% python3 -q
>>> import numpy as np
>>> np.set_printoptions(suppress=True, linewidth=200)
>>> M = np.load("w.npy")
>>> M.round(2) + 0
array([[-0.06,  1.25, -0.52, -0.79,  1.16, -0.45],
       [-0.63, -0.21,  1.12, -1.43, -0.1 ,  0.49],
       [-0.12, -1.33,  0.14,  0.12,  1.43, -0.37],
       [-0.17, -0.57, -0.67, -0.79, -0.78, -1.4 ],
       [-1.61,  0.41,  0.46,  0.79, -0.02, -0.63],
       [-0.98, -0.37, -1.34, -0.21,  0.  ,  1.03]])
>>> r0, g = M[4], M[3]
>>> print(round(r0 @ g, 2))
0.0
>>> p = (r0 @ g) / (r0 @ r0) * r0
>>> np.round(g - p, 2)
array([-0.17, -0.57, -0.67, -0.79, -0.78, -1.4 ])
>>> np.linalg.matrix_rank(np.outer(r0, g))
np.int64(1)
>>> np.round(np.linalg.svd(M, compute_uv=False), 2)
array([2., 2., 2., 2., 2., 2.])
>>> np.round(M @ M.T, 2) + 0
array([[4., 0., 0., 0., 0., 0.],
       [0., 4., 0., 0., 0., 0.],
       [0., 0., 4., 0., 0., 0.],
       [0., 0., 0., 4., 0., 0.],
       [0., 0., 0., 0., 4., 0.],
       [0., 0., 0., 0., 0., 4.]])
>>> F = np.load("layer7.npy")
>>> F
array([[ 0,  4,  0,  0,  0,  0,  0,  0,  0,  0,  0],
       [ 0,  0,  0,  0,  0,  0,  0,  0,  0,  0,  5],
       [ 4,  0,  0,  0,  0,  0,  0,  0,  0,  0,  0],
       [ 0,  0,  0,  0, -3,  0,  0,  0,  0,  0,  0],
       [ 0,  0,  0,  0,  0,  0,  0,  0, -4,  0,  0],
       [ 0,  0,  0,  0,  0,  0,  0, -2,  0,  0,  0],
       [ 0,  0,  0,  0,  0,  3,  0,  0,  0,  0,  0],
       [ 0,  0,  5,  0,  0,  0,  0,  0,  0,  0,  0],
       [ 0,  0,  0, -3,  0,  0,  0,  0,  0,  0,  0],
       [ 0,  0,  0,  0,  0,  0,  2,  0,  0,  0,  0],
       [ 0,  0,  0,  0,  0,  0,  0,  0,  0,  2,  0]])
>>> print(np.flatnonzero(np.linalg.matrix_power((F != 0) + (F.T != 0) + np.eye(11), 11)[2]))
[ 0  1  2  5  6  7  9 10]
>>> (np.linalg.matrix_power((F != 0) + (F.T != 0) + np.eye(11), 11) > 0).astype(int)
array([[1, 1, 1, 0, 0, 1, 1, 1, 0, 1, 1],
       [1, 1, 1, 0, 0, 1, 1, 1, 0, 1, 1],
       [1, 1, 1, 0, 0, 1, 1, 1, 0, 1, 1],
       [0, 0, 0, 1, 1, 0, 0, 0, 1, 0, 0],
       [0, 0, 0, 1, 1, 0, 0, 0, 1, 0, 0],
       [1, 1, 1, 0, 0, 1, 1, 1, 0, 1, 1],
       [1, 1, 1, 0, 0, 1, 1, 1, 0, 1, 1],
       [1, 1, 1, 0, 0, 1, 1, 1, 0, 1, 1],
       [0, 0, 0, 1, 1, 0, 0, 0, 1, 0, 0],
       [1, 1, 1, 0, 0, 1, 1, 1, 0, 1, 1],
       [1, 1, 1, 0, 0, 1, 1, 1, 0, 1, 1]])
>>> (F != 0).astype(int)
array([[0, 1, 0, 0, 0, 0, 0, 0, 0, 0, 0],
       [0, 0, 0, 0, 0, 0, 0, 0, 0, 0, 1],
       [1, 0, 0, 0, 0, 0, 0, 0, 0, 0, 0],
       [0, 0, 0, 0, 1, 0, 0, 0, 0, 0, 0],
       [0, 0, 0, 0, 0, 0, 0, 0, 1, 0, 0],
       [0, 0, 0, 0, 0, 0, 0, 1, 0, 0, 0],
       [0, 0, 0, 0, 0, 1, 0, 0, 0, 0, 0],
       [0, 0, 1, 0, 0, 0, 0, 0, 0, 0, 0],
       [0, 0, 0, 1, 0, 0, 0, 0, 0, 0, 0],
       [0, 0, 0, 0, 0, 0, 1, 0, 0, 0, 0],
       [0, 0, 0, 0, 0, 0, 0, 0, 0, 1, 0]])
>>> print(F @ F)
[[  0   0   0   0   0   0   0   0   0   0  20]
 [  0   0   0   0   0   0   0   0   0  10   0]
 [  0  16   0   0   0   0   0   0   0   0   0]
 [  0   0   0   0   0   0   0   0  12   0   0]
 [  0   0   0  12   0   0   0   0   0   0   0]
 [  0   0 -10   0   0   0   0   0   0   0   0]
 [  0   0   0   0   0   0   0  -6   0   0   0]
 [ 20   0   0   0   0   0   0   0   0   0   0]
 [  0   0   0   0   9   0   0   0   0   0   0]
 [  0   0   0   0   0   6   0   0   0   0   0]
 [  0   0   0   0   0   0   4   0   0   0   0]]
>>> np.round(np.sort(np.linalg.eigvals(F).real), 2)
array([-3.3 , -2.91, -2.91, -1.2 , -1.2 ,  1.2 ,  1.2 ,  1.65,  1.65,  2.91,  2.91])
>>> cov = F.T @ F
>>> np.round(np.linalg.svd(F, compute_uv=False) ** 2, 2)
array([25., 25., 16., 16., 16.,  9.,  9.,  9.,  4.,  4.,  4.])
>>> cov
array([[16,  0,  0,  0,  0,  0,  0,  0,  0,  0,  0],
       [ 0, 16,  0,  0,  0,  0,  0,  0,  0,  0,  0],
       [ 0,  0, 25,  0,  0,  0,  0,  0,  0,  0,  0],
       [ 0,  0,  0,  9,  0,  0,  0,  0,  0,  0,  0],
       [ 0,  0,  0,  0,  9,  0,  0,  0,  0,  0,  0],
       [ 0,  0,  0,  0,  0,  9,  0,  0,  0,  0,  0],
       [ 0,  0,  0,  0,  0,  0,  4,  0,  0,  0,  0],
       [ 0,  0,  0,  0,  0,  0,  0,  4,  0,  0,  0],
       [ 0,  0,  0,  0,  0,  0,  0,  0, 16,  0,  0],
       [ 0,  0,  0,  0,  0,  0,  0,  0,  0,  4,  0],
       [ 0,  0,  0,  0,  0,  0,  0,  0,  0,  0, 25]])
>>> A2 = F / np.sqrt((F ** 2).mean(axis=1, keepdims=True))
>>> A2[1].round(2)
array([0.  , 0.  , 0.  , 0.  , 0.  , 0.  , 0.  , 0.  , 0.  , 0.  , 3.32])
>>> np.round(F - F.mean(axis=1, keepdims=True), 2)
array([[-0.36,  3.64, -0.36, -0.36, -0.36, -0.36, -0.36, -0.36, -0.36, -0.36, -0.36],
       [-0.45, -0.45, -0.45, -0.45, -0.45, -0.45, -0.45, -0.45, -0.45, -0.45,  4.55],
       [ 3.64, -0.36, -0.36, -0.36, -0.36, -0.36, -0.36, -0.36, -0.36, -0.36, -0.36],
       [ 0.27,  0.27,  0.27,  0.27, -2.73,  0.27,  0.27,  0.27,  0.27,  0.27,  0.27],
       [ 0.36,  0.36,  0.36,  0.36,  0.36,  0.36,  0.36,  0.36, -3.64,  0.36,  0.36],
       [ 0.18,  0.18,  0.18,  0.18,  0.18,  0.18,  0.18, -1.82,  0.18,  0.18,  0.18],
       [-0.27, -0.27, -0.27, -0.27, -0.27,  2.73, -0.27, -0.27, -0.27, -0.27, -0.27],
       [-0.45, -0.45,  4.55, -0.45, -0.45, -0.45, -0.45, -0.45, -0.45, -0.45, -0.45],
       [ 0.27,  0.27,  0.27, -2.73,  0.27,  0.27,  0.27,  0.27,  0.27,  0.27,  0.27],
       [-0.18, -0.18, -0.18, -0.18, -0.18, -0.18,  1.82, -0.18, -0.18, -0.18, -0.18],
       [-0.18, -0.18, -0.18, -0.18, -0.18, -0.18, -0.18, -0.18, -0.18,  1.82, -0.18]])
>>> E = np.load("a.npy")
>>> E.round(2)
array([[-0.92,  0.56, -1.01, -0.5 ,  0.58, -1.1 ,  0.72,  1.27,  1.69,  0.13],
       [-0.72, -0.24,  1.12,  0.89, -1.64, -0.29,  0.64,  1.  , -0.15,  1.48],
       [-0.21, -1.39, -0.79, -1.04,  0.35,  0.9 , -0.75, -0.16,  0.32,  1.93],
       [ 0.72,  0.73,  1.33, -0.03,  1.93, -0.75, -0.05,  0.33, -0.54,  1.22],
       [ 0.51,  0.05,  0.86, -2.5 , -0.73,  0.11,  0.64,  0.67, -0.38, -0.46],
       [-1.54, -0.36,  0.86, -0.66, -0.14, -1.55, -0.85, -1.46,  0.11, -0.15],
       [ 1.54, -0.13,  0.78,  0.17, -0.66, -0.32, -1.34,  0.13,  1.9 , -0.08],
       [-1.13, -0.05,  1.47,  0.12,  0.8 ,  1.8 ,  0.36, -0.04,  1.12, -0.53],
       [-0.51,  2.41, -0.31, -0.4 , -0.65,  0.76, -1.06, -0.26, -0.06,  0.67],
       [ 0.72,  0.45, -0.07, -0.1 , -0.29, -0.03,  1.82, -1.89,  0.83,  0.79]])
>>> A2 = E / np.sqrt((E ** 2).mean(axis=1, keepdims=True))
>>> np.round(np.linalg.norm(A2, axis=1), 2)
array([3.16, 3.16, 3.16, 3.16, 3.16, 3.16, 3.16, 3.16, 3.16, 3.16])
>>> X = np.load("m.npy")
>>> X
array([[ 6,  1,  5,  5,  4,  7,  5,  2,  4,  9],
       [ 1,  4,  4,  7,  8,  8,  7,  5,  4,  5],
       [ 5,  4,  0,  3,  8,  3,  4,  8,  7,  2],
       [ 5,  7,  3,  6,  6,  6,  1,  6,  2,  9],
       [ 4,  8,  8,  6,  2,  0,  0,  1,  6,  9],
       [ 7,  8,  3,  6,  0,  2,  6,  3,  6,  4],
       [ 5,  7,  4,  1,  0,  6, 10,  8,  7,  7],
       [ 2,  5,  8,  6,  1,  3,  8,  0,  5,  6],
       [ 4,  4,  7,  2,  6,  6,  7,  5,  8,  6],
       [ 9,  5,  2,  9,  9,  4,  7,  6,  6,  6]])
>>> evals, evecs = np.linalg.eigh(X)
>>> evals.round(2)
array([-13.89, -10.08,  -7.72,  -1.31,   0.06,   1.95,   5.86,   6.77,  11.47,  50.9 ])
>>> np.round(evals.sum(), 2), np.trace(X)
(np.float64(44.0), np.int64(44))
>>> (evals > 1e-8).sum(), (evals < -1e-8).sum()
(np.int64(6), np.int64(4))
>>> np.round(evecs @ np.diag(evals) @ evecs.T, 2) + 0
array([[ 6.,  1.,  5.,  5.,  4.,  7.,  5.,  2.,  4.,  9.],
       [ 1.,  4.,  4.,  7.,  8.,  8.,  7.,  5.,  4.,  5.],
       [ 5.,  4.,  0.,  3.,  8.,  3.,  4.,  8.,  7.,  2.],
       [ 5.,  7.,  3.,  6.,  6.,  6.,  1.,  6.,  2.,  9.],
       [ 4.,  8.,  8.,  6.,  2.,  0.,  0.,  1.,  6.,  9.],
       [ 7.,  8.,  3.,  6.,  0.,  2.,  6.,  3.,  6.,  4.],
       [ 5.,  7.,  4.,  1.,  0.,  6., 10.,  8.,  7.,  7.],
       [ 2.,  5.,  8.,  6.,  1.,  3.,  8.,  0.,  5.,  6.],
       [ 4.,  4.,  7.,  2.,  6.,  6.,  7.,  5.,  8.,  6.],
       [ 9.,  5.,  2.,  9.,  9.,  4.,  7.,  6.,  6.,  6.]])
>>> np.round(np.linalg.eigvalsh(X + -3 * np.eye(10)), 2)
array([-16.89, -13.08, -10.72,  -4.31,  -2.94,  -1.05,   2.86,   3.77,   8.47,  47.9 ])
>>> np.unique(evals.round(6) + 0, return_counts=True)[1]
array([1, 1, 1, 1, 1, 1, 1, 1, 1, 1])
>>> np.round(evecs.T @ X @ evecs, 2) + 0
array([[-13.89,   0.  ,   0.  ,   0.  ,   0.  ,   0.  ,   0.  ,   0.  ,   0.  ,   0.  ],
       [  0.  , -10.08,   0.  ,   0.  ,   0.  ,   0.  ,   0.  ,   0.  ,   0.  ,   0.  ],
       [  0.  ,   0.  ,  -7.72,   0.  ,   0.  ,   0.  ,   0.  ,   0.  ,   0.  ,   0.  ],
       [  0.  ,   0.  ,   0.  ,  -1.31,   0.  ,   0.  ,   0.  ,   0.  ,   0.  ,   0.  ],
       [  0.  ,   0.  ,   0.  ,   0.  ,   0.06,   0.  ,   0.  ,   0.  ,   0.  ,   0.  ],
       [  0.  ,   0.  ,   0.  ,   0.  ,   0.  ,   1.95,   0.  ,   0.  ,   0.  ,   0.  ],
       [  0.  ,   0.  ,   0.  ,   0.  ,   0.  ,   0.  ,   5.86,   0.  ,   0.  ,   0.  ],
       [  0.  ,   0.  ,   0.  ,   0.  ,   0.  ,   0.  ,   0.  ,   6.77,   0.  ,   0.  ],
       [  0.  ,   0.  ,   0.  ,   0.  ,   0.  ,   0.  ,   0.  ,   0.  ,  11.47,   0.  ],
       [  0.  ,   0.  ,   0.  ,   0.  ,   0.  ,   0.  ,   0.  ,   0.  ,   0.  ,  50.9 ]])
>>> U, sv, VT = np.linalg.svd(X, full_matrices=False)
>>> print(U.shape, sv.shape, VT.shape)
(10, 10) (10,) (10, 10)
>>> print(np.round(U.T @ U, 2) + 0)
[[1. 0. 0. 0. 0. 0. 0. 0. 0. 0.]
 [0. 1. 0. 0. 0. 0. 0. 0. 0. 0.]
 [0. 0. 1. 0. 0. 0. 0. 0. 0. 0.]
 [0. 0. 0. 1. 0. 0. 0. 0. 0. 0.]
 [0. 0. 0. 0. 1. 0. 0. 0. 0. 0.]
 [0. 0. 0. 0. 0. 1. 0. 0. 0. 0.]
 [0. 0. 0. 0. 0. 0. 1. 0. 0. 0.]
 [0. 0. 0. 0. 0. 0. 0. 1. 0. 0.]
 [0. 0. 0. 0. 0. 0. 0. 0. 1. 0.]
 [0. 0. 0. 0. 0. 0. 0. 0. 0. 1.]]
>>> print(np.allclose(U * sv @ VT, X))
True
>>> print(np.round(np.abs(VT[0]), 2))
[0.3  0.33 0.27 0.32 0.28 0.29 0.35 0.28 0.34 0.39]
>>> np.count_nonzero(X)
np.int64(94)
>>> X.sum(axis=0)
array([48, 53, 44, 51, 44, 45, 55, 44, 55, 63])
>>> print(X.sum(axis=1))
[48 53 44 51 44 45 55 44 55 63]
>>> np.diff(X, axis=0)
array([[-5,  3, -1,  2,  4,  1,  2,  3,  0, -4],
       [ 4,  0, -4, -4,  0, -5, -3,  3,  3, -3],
       [ 0,  3,  3,  3, -2,  3, -3, -2, -5,  7],
       [-1,  1,  5,  0, -4, -6, -1, -5,  4,  0],
       [ 3,  0, -5,  0, -2,  2,  6,  2,  0, -5],
       [-2, -1,  1, -5,  0,  4,  4,  5,  1,  3],
       [-3, -2,  4,  5,  1, -3, -2, -8, -2, -1],
       [ 2, -1, -1, -4,  5,  3, -1,  5,  3,  0],
       [ 5,  1, -5,  7,  3, -2,  0,  1, -2,  0]])
>>> O, r_ = np.linalg.qr(X)
>>> np.round(O @ r_, 2) + 0
array([[ 6.,  1.,  5.,  5.,  4.,  7.,  5.,  2.,  4.,  9.],
       [ 1.,  4.,  4.,  7.,  8.,  8.,  7.,  5.,  4.,  5.],
       [ 5.,  4.,  0.,  3.,  8.,  3.,  4.,  8.,  7.,  2.],
       [ 5.,  7.,  3.,  6.,  6.,  6.,  1.,  6.,  2.,  9.],
       [ 4.,  8.,  8.,  6.,  2.,  0.,  0.,  1.,  6.,  9.],
       [ 7.,  8.,  3.,  6.,  0.,  2.,  6.,  3.,  6.,  4.],
       [ 5.,  7.,  4.,  1.,  0.,  6., 10.,  8.,  7.,  7.],
       [ 2.,  5.,  8.,  6.,  1.,  3.,  8.,  0.,  5.,  6.],
       [ 4.,  4.,  7.,  2.,  6.,  6.,  7.,  5.,  8.,  6.],
       [ 9.,  5.,  2.,  9.,  9.,  4.,  7.,  6.,  6.,  6.]])
>>> round(abs(r_[0, 0]), 2), round(float(np.linalg.norm(X[:, 0])), 2)
(np.float64(16.67), 16.67)
>>> print(O.shape, r_.shape)
(10, 10) (10, 10)
>>> np.round(np.abs(np.diag(r_)), 2)
array([16.67,  9.15,  9.19,  7.6 ,  9.7 ,  7.39,  8.22,  1.38,  2.31,  0.18])
>>> np.allclose(r_.T @ r_, X.T @ X)
True
>>> np.round(O.T @ O, 2) + 0
array([[1., 0., 0., 0., 0., 0., 0., 0., 0., 0.],
       [0., 1., 0., 0., 0., 0., 0., 0., 0., 0.],
       [0., 0., 1., 0., 0., 0., 0., 0., 0., 0.],
       [0., 0., 0., 1., 0., 0., 0., 0., 0., 0.],
       [0., 0., 0., 0., 1., 0., 0., 0., 0., 0.],
       [0., 0., 0., 0., 0., 1., 0., 0., 0., 0.],
       [0., 0., 0., 0., 0., 0., 1., 0., 0., 0.],
       [0., 0., 0., 0., 0., 0., 0., 1., 0., 0.],
       [0., 0., 0., 0., 0., 0., 0., 0., 1., 0.],
       [0., 0., 0., 0., 0., 0., 0., 0., 0., 1.]])
